% ipython --no-banner

In [1]: import numpy as np

In [2]: np.set_printoptions(precision=2, suppress=True, linewidth=120)

In [3]: m1 = np.loadtxt("run6.csv", delimiter=",")

In [4]: print(m1)
[[-2.  0.  0.  0.]
 [ 0.  0.  0. -5.]
 [ 0. -3.  0. -1.]
 [ 0.  0.  0.  0.]
 [ 0.  0.  0.  0.]]

In [5]: # null space of dimension 1

In [6]: r = np.linalg.matrix_rank(m1)

In [7]: print(r)
3

In [8]: ns = np.linalg.svd(m1)[2][r:].T

In [9]: print(ns.shape)
(4, 1)

In [10]: print(np.linalg.norm(m1, axis=1))
[2.   5.   3.16 0.   0.  ]

In [11]: print(round(np.linalg.norm(m1, "nuc"), 2))
10.06

In [12]: print(np.round(np.linalg.norm(m1, 1), 2), np.round(np.linalg.norm(m1, np.inf), 2))
6.0 5.0

In [13]: np.linalg.norm(m1, axis=2)
AxisError: axis 2 is out of bounds for array of dimension 2


In [14]: out = np.array([[3, 0, 2], [2, 1, 3], [3, 1, 0]])

In [15]: A = out + out.T

In [16]: print(A)
[[6 2 5]
 [2 2 4]
 [5 4 0]]

In [17]: out = np.array([[-2, -2], [-3, -3]])

In [18]: cent = np.kron(out, A)

In [19]: print(np.linalg.matrix_rank(cent))
3

In [20]: print(np.round(np.linalg.norm(cent, 2), 2), round(float(np.linalg.norm(out, 2) * np.linalg.norm(A, 2)), 2))
53.73 53.73

In [21]: W = np.array([[-3, 1], [5, -5], [2, -4]])

In [22]: c = np.array([-2, -3])

In [23]: hid = np.maximum(A @ W + c, 0)

In [24]: print((hid > 0).mean(axis=0))
[0.67 0.  ]

In [25]: print(hid)
[[ 0  0]
 [10  0]
 [ 3  0]]

In [26]: cent = np.array([[1, 0], [3, 3]])

In [27]: print((hid @ cent).round(6).argmax(axis=1))
[0 0 0]

In [28]: print(np.argsort(-np.linalg.norm(hid, axis=0).round(6), kind="stable")[:3])
[0 1]

In [29]: print(np.linalg.cond(hid) > 100)
True

In [30]: print([round(float(x), 2) for x in np.linalg.svd(hid, compute_uv=False)[:3]])
[10.44, 0.0]

In [31]: print(np.linalg.matrix_rank(hid, rtol=0.1))
1
